$ python -q
>>> import numpy as np
>>> from numpy import linalg as LA
>>> np.set_printoptions(precision=2, suppress=True, linewidth=120)
>>> W0 = np.load("test5.npy")
>>> print(W0)
[[-2.  1.  1.  1.]
 [ 1. -2.  1.  1.]
 [ 1.  1. -2.  1.]
 [ 1.  1.  1. -2.]]
>>> # equal to its transpose
>>> M2 = np.array([[-1, 1], [-2, 2]])
>>> C = np.kron(M2, W0)
>>> C.shape
(8, 8)
>>> C
array([[ 2., -1., -1., -1., -2.,  1.,  1.,  1.],
       [-1.,  2., -1., -1.,  1., -2.,  1.,  1.],
       [-1., -1.,  2., -1.,  1.,  1., -2.,  1.],
       [-1., -1., -1.,  2.,  1.,  1.,  1., -2.],
       [ 4., -2., -2., -2., -4.,  2.,  2.,  2.],
       [-2.,  4., -2., -2.,  2., -4.,  2.,  2.],
       [-2., -2.,  4., -2.,  2.,  2., -4.,  2.],
       [-2., -2., -2.,  4.,  2.,  2.,  2., -4.]])
>>> r0 = np.array([2, 3])
>>> print(np.array([np.convolve(row, r0, "same") for row in W0]))
[[-4. -4.  5.  5.]
 [ 2. -1. -4.  5.]
 [ 2.  5. -1. -4.]
 [ 2.  5.  5. -1.]]
>>> np.convolve(W0[2], r0)
array([ 2.,  5., -1., -4.,  3.])
>>> print(np.polyval(r0, W0[2]))
[ 5.  5. -1.  5.]
>>> np.cross(W0[2, :3], W0[1, :3])
array([-3., -3., -3.])
>>> np.correlate(W0[2], W0[1], "full")
array([ 1.,  2., -3., -2.,  6., -4.,  1.])
>>> np.sort(np.abs(np.fft.fft(W0[0]))), np.sort(LA.svd(W0, compute_uv=False))
(array([1., 3., 3., 3.]), array([1., 3., 3., 3.]))
>>> (W0 @ W0)[0]
array([ 7., -2., -2., -2.])
>>> np.allclose(W0 @ W0.T, W0.T @ W0)
True
>>> np.fft.fft(W0[0])
array([ 1.+0.j, -3.+0.j, -3.+0.j, -3.+0.j])
>>> W0 @ (-1.0) ** np.arange(4)
array([-3.,  3., -3.,  3.])
>>> w, vecs = LA.eigh(W0)
>>> x0 = np.array([-3, -2, 2, 3])
>>> np.abs(W0).sum(axis=1).max(), round(float(np.abs(w).max()), 2)
(np.float64(5.0), 3.0)
>>> (np.sign(vecs[:, -1].round(6)) == np.sign(vecs[0, -1].round(6))).astype(int)
array([1, 1, 1, 1])
>>> vecs * np.maximum(w, 0) @ vecs.T
array([[0.25, 0.25, 0.25, 0.25],
       [0.25, 0.25, 0.25, 0.25],
       [0.25, 0.25, 0.25, 0.25],
       [0.25, 0.25, 0.25, 0.25]])
>>> x0 @ W0 @ x0 / (x0 @ x0), round(w[0], 2), round(w[-1], 2)
(np.float64(-3.0), np.float64(-3.0), np.float64(1.0))
>>> rng = np.random.default_rng(8855)
>>> z = rng.permutation(4)
>>> M2 = W0[:, z] * rng.choice([-1, 1], 4)
>>> M2
array([[-2., -1., -1., -1.],
       [ 1., -1., -1.,  2.],
       [ 1.,  2., -1., -1.],
       [ 1., -1.,  2., -1.]])
>>> left, _, Vt = LA.svd(W0.T @ M2)
>>> np.round(LA.lstsq(W0, M2)[0], 2) + 0
array([[ 1.,  0.,  0.,  0.],
       [ 0.,  0.,  0., -1.],
       [ 0., -1.,  0.,  0.],
       [ 0.,  0., -1.,  0.]])
>>> M = np.loadtxt("run7.csv", delimiter=",")
>>> M
array([[ 0.99, -0.07, -0.1 ],
       [-0.07,  0.35, -0.93],
       [-0.1 , -0.93, -0.35]])
>>> w, vecs = LA.eigh(M)
>>> x0 = np.array([-3, -4, 4])
>>> LA.eigvalsh(M[1:, 1:])
array([-0.99,  1.  ])
>>> round(float(x0 @ M @ x0 / (x0 @ x0)), 2), np.round(w[0], 2), w[-1]
(0.97, np.float64(-1.0), np.float64(1.0))
>>> M.mean(axis=0)
array([ 0.27, -0.22, -0.46])
>>> LA.svd(M, compute_uv=False)
array([1., 1., 1.])
>>> print(np.unravel_index(np.abs(M).argmax(), M.shape))
(np.int64(0), np.int64(0))
>>> M.shape
(3, 3)
>>> np.round(LA.norm(M), 2)
np.float64(1.73)
>>> data = np.load("block8.npy")
>>> data
array([[6., 0., 5., 5., 0.],
       [0., 6., 0., 0., 5.],
       [5., 0., 6., 5., 0.],
       [5., 0., 5., 6., 0.],
       [0., 5., 0., 0., 6.]])
>>> # splits into 2 blocks
>>> proj = np.triu(np.array([[0, 1, 4, 0, 2],
...     [5, 1, 0, 0, 0],
...     [0, 1, 5, 2, 3],
...     [0, 0, 5, 4, 4],
...     [1, 4, 4, 5, 0]]), 1) + np.eye(5)
>>> M2 = proj @ data @ LA.inv(proj)
>>> np.poly(M2)
array([   1.,  -30.,  260., -610.,  555., -176.])
>>> np.trace(M2), np.trace(data)
(np.float64(30.0), np.float64(30.0))
>>> proj @ data - data @ proj
array([[ 20.,  10.,   0.,  10., -30.],
       [  0.,   0.,   0.,   0.,   0.],
       [ 10.,  10., -10.,   0., -30.],
       [  0.,  15., -20., -10., -25.],
       [  0.,   0.,   0.,   0.,   0.]])
>>> cov = data.T @ data
>>> np.trace(cov), (data ** 2).sum()
(np.float64(380.0), np.float64(380.0))
>>> LA.eigvalsh(cov)[::-1]
array([256., 121.,   1.,   1.,   1.])
>>> LA.svd(data, compute_uv=False) ** 2
array([256., 121.,   1.,   1.,   1.])
>>> np.diag(cov)
array([86., 61., 86., 86., 61.])
>>> LA.matrix_rank(cov)
np.int64(5)
>>> (data @ data.T).shape
(5, 5)
>>> K = np.loadtxt("sample5.csv", delimiter=",")
>>> print(K)
[[-4.28 -3.83 -1.69 -1.86]
 [-1.86 -1.68  1.6   0.62]
 [ 1.52  6.62  0.75  3.75]
 [ 3.29  2.26 -1.13 -2.82]
 [-1.35  5.31 -0.55 -2.38]
 [-3.61 -0.02  4.24  0.58]
 [-2.61  0.39 -0.45 -2.94]
 [-0.55  0.41 -1.29  0.39]
 [-1.89 -4.24  5.15  4.15]
 [ 0.86 -2.48 -2.03 -0.44]
 [ 0.7   2.79  0.36 -1.86]
 [-1.47  6.78  1.64  1.91]
 [-1.01 -0.97  2.94 -0.25]
 [-0.98 -1.14 -1.38  0.06]
 [-1.94  3.14  1.04  0.91]
 [-4.82 -0.94 -3.25  1.75]
 [ 0.21  2.   -4.65  0.25]
 [ 1.07  5.02  1.21  2.45]
 [ 0.52  0.28  5.55  0.09]
 [-1.88  2.22  2.28  2.69]
 [-4.47 -0.02 -2.44 -4.24]
 [ 2.65  0.96 -4.47 -4.96]
 [ 4.4   1.29 -0.1  -0.23]]
>>> Ac = (K - K.mean(axis=0)) / K.std(axis=0)
>>> np.argwhere(np.abs(Ac) > 2)
array([[18,  2],
       [21,  3],
       [22,  0]])
>>> Ac.std(axis=0)
array([1., 1., 1., 1.])
>>> c = LA.lstsq(np.delete(Ac, 1, axis=1), Ac[:, 1])[0]
>>> round(1 - np.var(Ac[:, 1] - np.delete(Ac, 1, axis=1) @ c), 2)
np.float64(0.15)
>>> M2 = np.array([[-2, 2, 2], [-2, 3, 1], [-1, -3, -2], [-2, -3, -2]])
>>> LA.matrix_rank(K @ M2)
np.int64(3)
>>> np.vstack([K, M2.T]).shape
(26, 4)
>>> C = K[[2, 15]].astype(float)
>>> for _ in range(7):
...     z = LA.norm(K[:, None] - C, axis=-1).argmin(axis=1)
...     C = np.array([K[z == j].mean(axis=0) for j in range(2)])
... 
>>> print(z)
[1 1 0 0 0 1 1 1 1 1 0 0 1 1 0 1 1 0 0 0 1 1 0]
>>> C[1] - C[0]
array([-2.21, -4.46, -1.7 , -0.98])
>>> print(np.bincount(z))
[10 13]
>>> left, sig, Vt = LA.svd(K, full_matrices=False)
>>> left.shape, sig.shape, Vt.shape
((23, 4), (4,), (4, 4))
>>> np.allclose(left * sig @ Vt, K)
True
>>> np.round(left.T @ left, 2) + 0
array([[1., 0., 0., 0.],
       [0., 1., 0., 0.],
       [0., 0., 1., 0.],
       [0., 0., 0., 1.]])
>>> print(np.round(Vt @ Vt.T, 2) + 0)
[[1. 0. 0. 0.]
 [0. 1. 0. 0.]
 [0. 0. 1. 0.]
 [0. 0. 0. 1.]]
>>> np.cumsum(sig ** 2) / np.sum(sig ** 2)
array([0.36, 0.71, 0.9 , 1.  ])
>>> sig / sig[0]
array([1.  , 0.97, 0.72, 0.53])
>>> round(np.sqrt((sig ** 2).sum()), 2), round(float(LA.norm(K)), 2)
(np.float64(25.69), 25.69)
>>> print((sig > 1e-8).sum())
4
>>> J = np.loadtxt("mat.csv", delimiter=",")
>>> J
array([[0.08, 0.19, 0.31, 0.08, 0.31, 0.04],
       [0.24, 0.26, 0.18, 0.  , 0.24, 0.08],
       [0.07, 0.11, 0.25, 0.14, 0.25, 0.18],
       [0.2 , 0.13, 0.2 , 0.2 , 0.2 , 0.07],
       [0.1 , 0.16, 0.18, 0.16, 0.2 , 0.18],
       [0.19, 0.13, 0.29, 0.1 , 0.1 , 0.19]])
>>> O, R = LA.qr(J)
>>> print(np.round(O.T @ O, 2) + 0)
[[1. 0. 0. 0. 0. 0.]
 [0. 1. 0. 0. 0. 0.]
 [0. 0. 1. 0. 0. 0.]
 [0. 0. 0. 1. 0. 0.]
 [0. 0. 0. 0. 1. 0.]
 [0. 0. 0. 0. 0. 1.]]
>>> R
array([[-0.39, -0.39, -0.51, -0.23, -0.45, -0.26],
       [ 0.  ,  0.17,  0.19,  0.03,  0.28,  0.05],
       [ 0.  ,  0.  , -0.24, -0.14, -0.11, -0.13],
       [ 0.  ,  0.  ,  0.  , -0.17, -0.08, -0.06],
       [ 0.  ,  0.  ,  0.  ,  0.  ,  0.09, -0.08],
       [ 0.  ,  0.  ,  0.  ,  0.  ,  0.  , -0.13]])
>>> print(np.round(np.trace(O @ O.T), 2))
6.0
>>> np.abs(np.diag(R))
array([0.39, 0.17, 0.24, 0.17, 0.09, 0.13])
